In [1]: import numpy as np

In [2]: np.set_printoptions(precision=2, suppress=True, linewidth=100, sign=" ")

In [3]: K = np.load("out8.npy")

In [4]: print(K)
[[ 2  3  2  3  2  3]
 [ 3  3  3  3  3  3]
 [ 1  1  1  1  1  1]
 [ 2  3  2  3  2  3]
 [ 3  3  3  3  3  3]
 [ 1  1  1  1  1  1]]

In [5]: rank = np.linalg.matrix_rank(K)

In [6]: print(rank)
2

In [7]: ns = np.linalg.svd(K)[2][rank:].T

In [8]: print(np.round(K @ ns, 2) + 0)
[[ 0.  0.  0.  0.]
 [ 0.  0.  0.  0.]
 [ 0.  0.  0.  0.]
 [ 0.  0.  0.  0.]
 [ 0.  0.  0.  0.]
 [ 0.  0.  0.  0.]]

In [9]: print(np.linalg.matrix_rank(K.T @ K), np.linalg.matrix_rank(K @ K.T))
2 2

In [10]: print(np.allclose(K @ ns, 0))
True

In [11]: print(np.round(ns @ ns.T, 2) + 0)
[[ 0.67  0.   -0.33  0.   -0.33  0.  ]
 [ 0.    0.67  0.   -0.33  0.   -0.33]
 [-0.33  0.    0.67  0.   -0.33  0.  ]
 [ 0.   -0.33  0.    0.67  0.   -0.33]
 [-0.33  0.   -0.33  0.    0.67  0.  ]
 [ 0.   -0.33  0.   -0.33  0.    0.67]]

In [12]: m1 = np.load("x.npy")

In [13]: print(m1)
[[ 1 -1 -2  1 -1  2  0  2 -1  0  1 -2 -2  2 -1  2]
 [ 2  1 -1 -2  1 -1  2  0  2 -1  0  1 -2 -2  2 -1]
 [-1  2  1 -1 -2  1 -1  2  0  2 -1  0  1 -2 -2  2]
 [ 2 -1  2  1 -1 -2  1 -1  2  0  2 -1  0  1 -2 -2]
 [-2  2 -1  2  1 -1 -2  1 -1  2  0  2 -1  0  1 -2]
 [-2 -2  2 -1  2  1 -1 -2  1 -1  2  0  2 -1  0  1]
 [ 1 -2 -2  2 -1  2  1 -1 -2  1 -1  2  0  2 -1  0]
 [ 0  1 -2 -2  2 -1  2  1 -1 -2  1 -1  2  0  2 -1]
 [-1  0  1 -2 -2  2 -1  2  1 -1 -2  1 -1  2  0  2]
 [ 2 -1  0  1 -2 -2  2 -1  2  1 -1 -2  1 -1  2  0]
 [ 0  2 -1  0  1 -2 -2  2 -1  2  1 -1 -2  1 -1  2]
 [ 2  0  2 -1  0  1 -2 -2  2 -1  2  1 -1 -2  1 -1]
 [-1  2  0  2 -1  0  1 -2 -2  2 -1  2  1 -1 -2  1]
 [ 1 -1  2  0  2 -1  0  1 -2 -2  2 -1  2  1 -1 -2]
 [-2  1 -1  2  0  2 -1  0  1 -2 -2  2 -1  2  1 -1]
 [-1 -2  1 -1  2  0  2 -1  0  1 -2 -2  2 -1  2  1]]

In [14]: gram = m1.T @ m1

In [15]: print(np.linalg.matrix_rank(gram))
16

In [16]: print(np.allclose(gram, gram.T))
True

In [17]: print((m1 @ m1.T).shape)
(16, 16)

In [18]: print(np.trace(gram), (m1 ** 2).sum())
560 560

In [19]: print(np.diag(gram))
[ 35  35  35  35  35  35  35  35  35  35  35  35  35  35  35  35]
